>>> import numpy as np
>>> from numpy import linalg as LA
>>> np.set_printoptions(precision=2, suppress=True, linewidth=120)
>>> W2 = np.array([[1.9, 0.2, -0.9]])
>>> rng = np.random.default_rng(90937)
>>> X = np.array([[4], [-4], [0], [-5], [0], [-2], [-3], [2], [-4], [-5], [0], [0]]) @ W2 + 0.02 * rng.normal(size=(12, 3))
>>> X.round(2) + 0
array([[ 7.6 ,  0.81, -3.58],
       [-7.6 , -0.81,  3.55],
       [ 0.01, -0.01,  0.02],
       [-9.5 , -1.  ,  4.51],
       [ 0.  , -0.03, -0.02],
       [-3.81, -0.38,  1.81],
       [-5.69, -0.6 ,  2.69],
       [ 3.82,  0.4 , -1.78],
       [-7.6 , -0.82,  3.57],
       [-9.48, -1.02,  4.52],
       [-0.01, -0.02, -0.04],
       [ 0.01, -0.01, -0.02]])
>>> idx = rng.permutation(3)
>>> A2 = X[:, idx] * rng.choice([-1, 1], 3)
>>> A2.round(2) + 0
array([[-7.6 , -0.81, -3.58],
       [ 7.6 ,  0.81,  3.55],
       [-0.01,  0.01,  0.02],
       [ 9.5 ,  1.  ,  4.51],
       [ 0.  ,  0.03, -0.02],
       [ 3.81,  0.38,  1.81],
       [ 5.69,  0.6 ,  2.69],
       [-3.82, -0.4 , -1.78],
       [ 7.6 ,  0.82,  3.57],
       [ 9.48,  1.02,  4.52],
       [ 0.01,  0.02, -0.04],
       [-0.01,  0.01, -0.02]])
>>> Uu, _, VT = LA.svd(X.T @ A2)
>>> np.round(Uu @ VT, 2) + 0
array([[-1.,  0.,  0.],
       [ 0., -1.,  0.],
       [ 0.,  0.,  1.]])
>>> np.round(LA.lstsq(X, A2)[0], 2) + 0
array([[-1.,  0.,  0.],
       [ 0., -1.,  0.],
       [ 0.,  0.,  1.]])
>>> th = np.radians(36)
>>> r_ = np.eye(3)
>>> r_[0, 0] = r_[1, 1] = np.cos(th)
>>> r_[0, 1], r_[1, 0] = -np.sin(th), np.sin(th)
>>> r_
array([[ 0.81, -0.59,  0.  ],
       [ 0.59,  0.81,  0.  ],
       [ 0.  ,  0.  ,  1.  ]])
>>> A2 = X @ r_.T
>>> A2.round(2) + 0
array([[ 5.67,  5.12, -3.58],
       [-5.67, -5.13,  3.55],
       [ 0.02,  0.  ,  0.02],
       [-7.1 , -6.39,  4.51],
       [ 0.02, -0.03, -0.02],
       [-2.86, -2.55,  1.81],
       [-4.25, -3.83,  2.69],
       [ 2.86,  2.57, -1.78],
       [-5.67, -5.13,  3.57],
       [-7.07, -6.4 ,  4.52],
       [ 0.  , -0.02, -0.04],
       [ 0.01, -0.01, -0.02]])
>>> LA.svd(X, compute_uv=False), LA.svd(A2, compute_uv=False)
(array([22.63,  0.09,  0.05]), array([22.63,  0.09,  0.05]))
>>> mat = np.loadtxt("run15.csv", delimiter=",")
>>> mat
array([[-4.97, -2.49,  6.25],
       [ 5.33,  2.21, -5.53],
       [ 2.98,  1.87, -3.69],
       [ 4.76,  2.76, -5.5 ],
       [ 2.17,  0.97, -2.5 ],
       [-4.66, -2.16,  5.74],
       [ 3.02,  1.2 , -3.9 ],
       [ 1.17,  0.5 , -1.55],
       [-1.76, -0.67,  2.2 ],
       [ 3.92,  2.68, -4.18],
       [-0.01,  0.26,  0.39],
       [-3.74, -2.33,  4.59],
       [ 1.91,  1.08, -2.31],
       [-0.75, -0.42,  1.16],
       [ 2.02,  1.09, -1.75],
       [-0.35,  0.08,  0.38],
       [ 5.01,  2.41, -5.79],
       [ 4.75,  1.99, -5.33],
       [-2.66, -1.57,  3.41],
       [-1.39, -0.51,  1.12],
       [-2.19, -0.57,  2.66],
       [ 0.96,  0.35, -0.76],
       [ 2.13,  0.71, -2.19],
       [-3.7 , -1.77,  4.87],
       [ 3.16,  1.79, -3.19]])
>>> W2 = mat[[12, 3]].astype(float)
>>> for _ in range(5):
...     idx = LA.norm(mat[:, None] - W2, axis=-1).argmin(axis=1)
...     W2 = np.array([mat[idx == j].mean(axis=0) for j in range(2)])
... 
>>> idx
array([0, 1, 1, 1, 1, 0, 1, 1, 0, 1, 0, 0, 1, 0, 1, 0, 1, 1, 0, 0, 0, 1, 1, 0, 1])
>>> np.bincount(idx)
array([11, 14])
>>> W2
array([[-2.38, -1.1 ,  2.98],
       [ 3.09,  1.54, -3.44]])
>>> feats = np.load("arr.npy")
>>> feats
array([[ 1.  ,  0.7 , -1.9 ,  0.3 ],
       [ 1.95,  0.42, -1.42,  0.36],
       [ 1.4 , -0.3 , -0.7 ,  0.5 ],
       [ 1.9 ,  0.5 , -1.4 ,  0.5 ]])
>>> np.poly(feats)
array([ 1.  , -1.22,  0.61, -0.49,  0.21])
>>> LA.eigvals(feats)
array([-0.11+0.64j, -0.11-0.64j,  0.85+0.j  ,  0.59+0.j  ])
>>> np.einsum("ii->", feats)
np.float64(1.22)
>>> A2 = np.array([[3, 1], [1, 1], [3, 0], [3, -3]])
>>> np.einsum("ij,ij->i", feats, feats)
array([5.19, 6.12, 2.79, 6.07])
>>> LA.matrix_rank(np.vstack([feats, A2.T]))
np.int64(4)
>>> A2 @ feats
Traceback (most recent call last):
  File "<python-input-36>", line 1, in <module>
    A2 @ feats
    ~~~^~~~~~~
ValueError: matmul: Input operand 1 has a mismatch in its core dimension 0, with gufunc signature (n?,k),(k,m?)->(n?,m?) (size 4 is different from 2)
>>> np.einsum("ik,kj->ji", feats, A2)
array([[-1.1 ,  3.09,  3.3 ,  3.5 ],
       [ 0.8 ,  1.29, -0.4 ,  0.9 ]])
>>> gram = feats.T @ feats
>>> gram
array([[10.37,  2.05, -8.31,  2.65],
       [ 2.05,  1.01, -2.42,  0.46],
       [-8.31, -2.42,  8.08, -2.13],
       [ 2.65,  0.46, -2.13,  0.72]])
>>> (feats @ feats.T).shape
(4, 4)
>>> LA.cond(gram) > 100
np.True_
>>> [round(float(x), 2) for x in LA.svd(gram, compute_uv=False)[:3]]
[18.83, 1.18, 0.14]
>>> np.argsort(-LA.norm(gram, axis=0).round(6), kind="stable")[:3]
array([0, 2, 3])
>>> A = np.load("block8.npy")
>>> A
array([[ 0,  0,  0,  0],
       [ 6, -8,  0,  4],
       [ 0,  0,  0,  0]])
>>> A2 = np.array([[1, 1], [1, -1], [-3, 1], [2, 2]])
>>> LA.matrix_rank(A @ A2)
np.int64(1)
>>> A @ A2
array([[ 0,  0],
       [ 6, 22],
       [ 0,  0]])
>>> LA.matrix_rank(np.vstack([A, A2.T]))
np.int64(3)
>>> np.vstack([A, A2.T]).shape
(5, 4)
>>> A2 @ A
Traceback (most recent call last):
  File "<python-input-51>", line 1, in <module>
    A2 @ A
    ~~~^~~
ValueError: matmul: Input operand 1 has a mismatch in its core dimension 0, with gufunc signature (n?,k),(k,m?)->(n?,m?) (size 3 is different from 2)
>>> rk = LA.matrix_rank(A)
>>> rk
np.int64(1)
>>> N = LA.svd(A)[2][rk:].T
>>> LA.matrix_rank(A.T @ A), LA.matrix_rank(A @ A.T)
(np.int64(1), np.int64(1))
>>> np.round(A @ N, 2) + 0
array([[0., 0., 0.],
       [0., 0., 0.],
       [0., 0., 0.]])
>>> N.shape
(4, 3)
>>> N @ N.T
array([[ 0.69,  0.41,  0.  , -0.21],
       [ 0.41,  0.45,  0.  ,  0.28],
       [ 0.  ,  0.  ,  1.  ,  0.  ],
       [-0.21,  0.28,  0.  ,  0.86]])
>>> [int(LA.matrix_rank(A[:, :j + 1])) for j in range(4)]
[1, 1, 1, 1]
>>> F = np.loadtxt("case11.csv", delimiter=",")
>>> F
array([[ 6., -9., -6.,  9.],
       [-3.,  0.,  3.,  0.],
       [ 2., -3.,  6., -9.],
       [-1.,  0., -3.,  0.]])
>>> idx = rng.permutation(4)
>>> idx
array([2, 1, 0, 3])
>>> A2 = F[idx][:, idx]
>>> A2
array([[ 6., -3.,  2., -9.],
       [ 3.,  0., -3.,  0.],
       [-6., -9.,  6.,  9.],
       [-3.,  0., -1.,  0.]])
>>> np.trace(A2)
np.float64(12.0)
>>> np.diag(A2)
array([6., 0., 6., 0.])
>>> A2 = np.array([[-6, 5, -9], [-2, -4, -7], [-1, 6, 5], [1, 7, -9]])
>>> A2.T @ F.T
array([[  -3.,   15.,  -21.,    9.],
       [  93.,    3.,   -5.,  -23.],
       [-102.,   42.,  114.,   -6.]])
>>> np.einsum("ik,kj->ij", F, A2)
array([[  -3.,   93., -102.],
       [  15.,    3.,   42.],
       [ -21.,   -5.,  114.],
       [   9.,  -23.,   -6.]])
>>> K = np.load("data.npy")
>>> K
array([[2., 1., 0., 0.],
       [0., 2., 1., 0.],
       [0., 0., 2., 1.],
       [0., 0., 0., 2.]])
>>> A2 = np.array([[7, -8], [2, 0]])
>>> W2 = np.kron(A2, K)
>>> W2.shape
(8, 8)
>>> np.round(LA.norm(W2, 2), 2), np.round(LA.norm(A2, 2) * LA.norm(K, 2), 2)
(np.float64(30.55), np.float64(30.55))
>>> LA.matrix_rank(W2)
np.int64(8)
>>> w1 = np.array([[2, 1, 2, 2, 1, 2],
...     [1, 0, 1, 3, 0, 2],
...     [1, 0, 3, 0, 1, 2],
...     [1, 1, 1, 2, 0, 0]])
>>> coef = np.array([2, 0, 0, 3, 3, 3])
>>> H = np.maximum(K @ w1 + coef, 0)
>>> (H > 0).astype(int)
array([[1, 1, 1, 1, 1, 1],
       [1, 0, 1, 1, 1, 1],
       [1, 1, 1, 1, 1, 1],
       [1, 1, 1, 1, 1, 1]])
>>> LA.matrix_rank(H)
np.int64(4)
>>> W2 = np.array([[-3, -2, 1],
...     [5, 2, -2],
...     [4, 5, -4],
...     [0, 3, 3],
...     [1, -1, 4],
...     [0, 0, -4]])
>>> H @ W2
array([[ 14.,  40.,  -3.],
       [  9.,  38.,  -8.],
       [ 23.,  37., -18.],
       [  9.,  24.,  13.]])
>>> (H @ W2).round(6).argmax(axis=1)
array([1, 1, 1, 1])
